$ python -q
>>> import numpy as np
>>> from numpy import linalg as LA
>>> np.set_printoptions(precision=2, suppress=True, linewidth=100, floatmode="fixed")
>>> def tidy(a):
...     return np.round(a, 2) + 0
... 
>>> J = np.load("w.npy")
>>> print(J)
[[ 0.90 -0.60 -0.52  0.61  0.00 -1.38 -2.00 -0.04 -0.97 -0.03 -0.58  0.11]
 [-1.28 -0.36  1.05 -2.08 -0.41  0.08  0.43 -0.43 -0.46 -0.76  0.62 -0.33]
 [-1.20 -0.69  0.18 -0.57 -0.08 -0.67 -0.61  1.06 -0.47  0.51 -0.10  2.07]
 [-0.29 -0.92 -0.51 -0.35 -1.94 -0.17 -0.07 -0.24  0.66 -0.66 -0.16  1.72]
 [ 1.36  0.81  0.04  0.36 -0.21  1.05 -0.61 -0.14  0.51  1.44 -1.07 -1.16]
 [ 0.79 -0.03 -1.58  0.45 -1.66 -0.20  0.47 -0.88 -1.04 -0.41 -0.57 -0.56]
 [ 0.68  1.48 -0.35  0.65  0.87 -0.62  0.38 -1.00 -1.30  1.31 -0.05  0.33]
 [ 0.72 -0.58 -1.02 -0.02 -0.19  0.26 -0.27 -1.27  0.00 -2.05  0.82  0.67]
 [-0.85  0.21  0.79 -1.42  0.34 -1.01  0.60 -1.17 -1.34  0.25  0.84  0.41]
 [ 1.37  0.57  1.10  1.12 -0.06 -0.86  0.37  0.81 -0.03 -0.96  0.36 -1.32]
 [ 1.98 -1.21  0.24  1.17 -0.78 -0.65 -1.01  0.19 -0.24 -0.18  0.08  0.07]
 [-1.75 -1.02  1.29  0.09  0.44 -1.26  0.19  0.84  0.21  0.07 -0.76 -0.27]
 [ 0.05 -0.35 -1.23  0.12 -1.41 -1.18 -1.44 -0.47 -0.48  0.71  0.33 -0.93]
 [-0.84  0.58  1.43 -0.88  0.14  0.62 -1.40  0.12 -0.08  1.00 -1.32 -0.16]
 [-0.19 -0.07 -0.43  0.60 -1.40 -1.05 -1.58 -1.38 -0.43 -0.77 -0.40  0.03]
 [-0.68  0.98 -0.32 -0.96  0.38 -1.81  0.11  1.09 -0.48  0.42 -0.78  0.96]
 [-1.06 -0.49 -0.90  0.28  0.45 -0.78 -0.82  1.43 -1.09  1.27 -0.65  0.05]
 [-0.63  0.45  1.21  1.42  0.90  1.60  0.22 -0.09 -0.36 -0.54 -0.69  0.75]
 [-0.13  1.16  0.03  0.22  1.26 -0.05 -0.52  1.46  1.12 -1.48 -0.32  0.23]
 [-0.89 -0.41  0.34 -0.21  1.83  0.62  0.74  0.25  1.49  0.49  0.14 -1.04]
 [-0.32  0.56 -0.32 -1.00 -0.44  1.21 -0.84 -0.86  0.18  0.07 -1.96  0.71]
 [ 0.20 -0.37  0.71  0.68  1.84  0.83 -0.73  1.58  0.44  0.03  0.53  0.52]
 [-1.23 -0.27 -0.69 -2.11  0.07 -0.58  0.73  1.22  0.06 -0.09  0.12  0.33]
 [ 0.37  1.52 -0.41 -1.39  0.64 -0.61  0.26 -0.62 -0.66 -1.55  0.37  0.48]
 [ 0.29  0.14 -0.90  0.03 -1.24 -0.03  0.20 -1.60 -1.55  1.24 -0.11 -0.04]
 [-0.02  0.46 -0.23  1.21 -0.08  0.68  1.73  1.42 -0.21  0.22  1.14  0.63]
 [ 0.60 -0.53 -0.37 -0.19 -0.70  0.51 -1.21  1.37  1.81  0.40 -0.69  0.39]
 [-1.16 -0.11 -0.31 -0.42 -1.10  0.23  0.73  1.03  0.53  0.73 -1.48 -1.23]
 [ 0.02 -0.02  0.06  0.44  0.53  0.32 -0.24  0.68  1.68 -0.58 -0.81 -2.02]
 [-0.45  1.12  1.43 -0.89 -0.84  0.52 -0.67 -0.61 -0.54 -0.49  1.52  0.21]
 [ 0.07 -0.09 -0.78 -0.61  0.47  1.57  0.46  1.02 -1.68 -0.39  0.21 -1.03]
 [ 0.55 -0.35 -1.44 -0.04  0.32 -0.91  1.41  0.00 -0.66  1.44  0.22 -1.01]
 [ 1.51 -0.38  1.03  1.26  0.56  0.34 -0.92  0.23  0.61  0.59  0.62  1.22]
 [ 1.33 -0.80 -0.77  0.03  0.31 -0.88 -0.18  2.16 -0.26  0.38 -0.27 -0.38]
 [ 0.94  0.08  0.94  1.80 -0.14  1.18  0.54 -0.28 -0.55  0.60 -0.86 -0.90]
 [ 0.04 -0.90 -1.18  0.30  1.37 -0.45  0.58 -0.37 -1.20  0.62 -1.53  0.00]
 [-0.89 -0.10  0.68  1.00  1.71 -0.83  0.64  0.33 -0.99 -0.95 -0.85  0.09]
 [-0.76  0.09 -1.27 -0.63 -1.29  0.72  0.94 -0.07 -1.63 -0.60  0.50  0.23]
 [-0.24 -0.03 -0.74  0.63  0.10  1.44 -0.27  2.24  0.20 -0.73 -0.43 -0.26]
 [ 1.15  0.62 -0.12  0.95  0.12  0.76 -0.48  0.29 -0.64  1.97 -0.90 -0.62]
 [ 1.12  0.03  0.61 -1.16 -1.45  0.69 -0.34  0.46  0.81 -1.55 -0.10 -0.24]
 [-0.86  0.02  2.34 -0.07  0.40 -0.52  0.55 -0.36  0.28 -0.16 -0.90  1.00]]
>>> print(tidy(J[35] @ J[7]))
-0.84
>>> print(tidy(LA.norm(J, axis=0)))
[5.86 4.24 5.88 5.89 6.02 5.64 5.30 6.33 5.68 5.82 5.06 5.34]
>>> M = np.load("run5.npy")
>>> print(M)
[[3.00 4.00 0.00 0.00 0.00 0.00 0.00 0.00 0.00 0.00 0.00]
 [4.00 1.00 4.00 0.00 0.00 0.00 0.00 0.00 0.00 0.00 0.00]
 [0.00 4.00 3.00 4.00 0.00 0.00 0.00 0.00 0.00 0.00 0.00]
 [0.00 0.00 4.00 4.00 4.00 0.00 0.00 0.00 0.00 0.00 0.00]
 [0.00 0.00 0.00 4.00 5.00 4.00 0.00 0.00 0.00 0.00 0.00]
 [0.00 0.00 0.00 0.00 4.00 3.00 4.00 0.00 0.00 0.00 0.00]
 [0.00 0.00 0.00 0.00 0.00 4.00 1.00 4.00 0.00 0.00 0.00]
 [0.00 0.00 0.00 0.00 0.00 0.00 4.00 2.00 4.00 0.00 0.00]
 [0.00 0.00 0.00 0.00 0.00 0.00 0.00 4.00 5.00 4.00 0.00]
 [0.00 0.00 0.00 0.00 0.00 0.00 0.00 0.00 4.00 0.00 4.00]
 [0.00 0.00 0.00 0.00 0.00 0.00 0.00 0.00 0.00 4.00 4.00]]
>>> ev, evecs = LA.eigh(M)
>>> print(np.unique(ev.round(6) + 0, return_counts=True)[1])
[1 1 1 1 1 1 1 1 1 1 1]
>>> print(tidy(ev.sum()), np.trace(M))
31.0 31.0
>>> print(tidy(ev))
[-5.24 -4.42 -3.61 -1.19  0.95  3.43  5.29  6.46  8.23  9.93 11.17]
>>> print(tidy(evecs @ np.diag(ev) @ evecs.T))
[[3.00 4.00 0.00 0.00 0.00 0.00 0.00 0.00 0.00 0.00 0.00]
 [4.00 1.00 4.00 0.00 0.00 0.00 0.00 0.00 0.00 0.00 0.00]
 [0.00 4.00 3.00 4.00 0.00 0.00 0.00 0.00 0.00 0.00 0.00]
 [0.00 0.00 4.00 4.00 4.00 0.00 0.00 0.00 0.00 0.00 0.00]
 [0.00 0.00 0.00 4.00 5.00 4.00 0.00 0.00 0.00 0.00 0.00]
 [0.00 0.00 0.00 0.00 4.00 3.00 4.00 0.00 0.00 0.00 0.00]
 [0.00 0.00 0.00 0.00 0.00 4.00 1.00 4.00 0.00 0.00 0.00]
 [0.00 0.00 0.00 0.00 0.00 0.00 4.00 2.00 4.00 0.00 0.00]
 [0.00 0.00 0.00 0.00 0.00 0.00 0.00 4.00 5.00 4.00 0.00]
 [0.00 0.00 0.00 0.00 0.00 0.00 0.00 0.00 4.00 0.00 4.00]
 [0.00 0.00 0.00 0.00 0.00 0.00 0.00 0.00 0.00 4.00 4.00]]
>>> print(tidy(np.abs(evecs[:, -1])))
[0.08 0.16 0.33 0.51 0.59 0.39 0.22 0.16 0.14 0.06 0.04]
>>> print(tidy(LA.svd(M, compute_uv=False)))
[11.17  9.93  8.23  6.46  5.29  5.24  4.42  3.61  3.43  1.19  0.95]
>>> print(tidy(evecs.T @ evecs))
[[1.00 0.00 0.00 0.00 0.00 0.00 0.00 0.00 0.00 0.00 0.00]
 [0.00 1.00 0.00 0.00 0.00 0.00 0.00 0.00 0.00 0.00 0.00]
 [0.00 0.00 1.00 0.00 0.00 0.00 0.00 0.00 0.00 0.00 0.00]
 [0.00 0.00 0.00 1.00 0.00 0.00 0.00 0.00 0.00 0.00 0.00]
 [0.00 0.00 0.00 0.00 1.00 0.00 0.00 0.00 0.00 0.00 0.00]
 [0.00 0.00 0.00 0.00 0.00 1.00 0.00 0.00 0.00 0.00 0.00]
 [0.00 0.00 0.00 0.00 0.00 0.00 1.00 0.00 0.00 0.00 0.00]
 [0.00 0.00 0.00 0.00 0.00 0.00 0.00 1.00 0.00 0.00 0.00]
 [0.00 0.00 0.00 0.00 0.00 0.00 0.00 0.00 1.00 0.00 0.00]
 [0.00 0.00 0.00 0.00 0.00 0.00 0.00 0.00 0.00 1.00 0.00]
 [0.00 0.00 0.00 0.00 0.00 0.00 0.00 0.00 0.00 0.00 1.00]]
>>> data = np.load("test1.npy")
>>> print(data)
[[-4.00  1.20 -0.60 -0.10]
 [ 5.50 -0.70  0.40 -0.50]
 [-0.50 -1.10  0.90 -1.90]
 [ 3.00  1.30 -0.50 -0.50]
 [ 4.00 -0.10 -2.10 -0.60]
 [-7.00 -1.00 -0.20  0.20]
 [-5.00  1.70  0.20 -0.50]
 [-8.00 -1.70  0.20 -0.10]
 [ 3.00 -0.90 -2.20 -0.70]]
>>> x = np.array([2, 9, 3, 5])
>>> rhs = data @ x
>>> print(tidy(LA.solve(data.T @ data, data.T @ rhs)))
[2.00 9.00 3.00 5.00]
>>> rng = np.random.default_rng(5)
>>> rhs = rhs + 0.02 * rng.normal(size=9)
>>> print(tidy(rhs))
[  0.48   3.37 -17.70  13.71  -2.18 -22.60   3.39 -31.22 -12.19]
>>> b, *_ = LA.lstsq(data, rhs)
>>> print(tidy(data.T @ (rhs - data @ b)))
[0.00 0.00 0.00 0.00]
>>> print(b.round())
[2.00 9.00 3.00 5.00]
